% python3 -q
>>> import numpy as np
>>> np.set_printoptions(suppress=True, linewidth=100)
>>> A = np.loadtxt("arr.csv", delimiter=",")
>>> A
array([[ 1., -2.,  4., -8.],
       [ 1., -1.,  1., -1.],
       [ 1.,  0.,  0.,  0.]])
>>> # row 0 is much longer than the rest
>>> rng = np.random.default_rng(583)
>>> B = A + rng.integers(-2, 3, (3, 1)) @ rng.integers(-2, 3, (1, 4))
>>> B
array([[  2.,  -4.,   5., -10.],
       [  3.,  -5.,   3.,  -5.],
       [ -1.,   4.,  -2.,   4.]])
>>> np.abs(B - A).sum(axis=1)
array([ 6., 12., 12.])
>>> np.round(np.linalg.svd(B - A, compute_uv=False), 1) + 0
array([9.5, 0. , 0. ])
>>> A - A[0]
array([[ 0.,  0.,  0.,  0.],
       [ 0.,  1., -3.,  7.],
       [ 0.,  2., -4.,  8.]])
>>> np.linalg.matrix_rank(A)
np.int64(3)
>>> round(np.linalg.norm(A), 1)
np.float64(9.5)
>>> A.sum(axis=1)
array([-5.,  0.,  1.])
>>> np.unravel_index(np.abs(A).argmax(), A.shape)
(np.int64(0), np.int64(3))
>>> T = np.stack([A, 4 * A, A[::-1]])
>>> np.einsum("bij,cij->bc", T, T)
array([[  90.,  360.,    6.],
       [ 360., 1440.,   24.],
       [   6.,   24.,   90.]])
>>> T.shape
(3, 3, 4)
>>> np.linalg.matrix_rank(T)
array([3, 3, 3])
>>> np.round(np.linalg.norm(T, axis=(1, 2)), 1)
array([ 9.5, 37.9,  9.5])
>>> round(np.linalg.norm(A, 2), 1)
np.float64(9.4)
>>> np.linalg.norm(A, axis=1).argmax()
np.int64(0)
>>> round(float(np.linalg.norm(A[2], 1)), 1), np.round(np.linalg.norm(A[2], np.inf), 1)
(1.0, np.float64(1.0))
>>> round(float(np.linalg.norm(A, 1)), 1), np.round(np.linalg.norm(A, np.inf), 1)
(9.0, np.float64(15.0))
>>> C2 = A.T @ A
>>> np.trace(C2), (A ** 2).sum()
(np.float64(90.0), np.float64(90.0))
>>> (A @ A.T).shape
(3, 3)
>>> C2
array([[  3.,  -3.,   5.,  -9.],
       [ -3.,   5.,  -9.,  17.],
       [  5.,  -9.,  17., -33.],
       [ -9.,  17., -33.,  65.]])
>>> np.round(np.linalg.svd(A, compute_uv=False) ** 2, 1)
array([87.7,  2. ,  0.3])
>>> np.diag(C2)
array([ 3.,  5., 17., 65.])
>>> W0 = np.loadtxt("x.csv", delimiter=",")
>>> W0
array([[3., 2., 6.],
       [2., 3., 2.],
       [6., 2., 3.]])
>>> # symmetric, so the eigenvalues are real
>>> B = np.array([[1, 1], [1, 0], [0, 0]])
>>> np.einsum("ik,kj->ji", W0, B)
array([[5., 5., 8.],
       [3., 2., 6.]])
>>> B.T @ W0.T
array([[5., 5., 8.],
       [3., 2., 6.]])
>>> W0 @ B
array([[5., 3.],
       [5., 2.],
       [8., 6.]])
>>> np.vstack([W0, B.T]).shape
(5, 3)
>>> np.einsum("ij,ij->i", W0, W0)
array([49., 17., 49.])
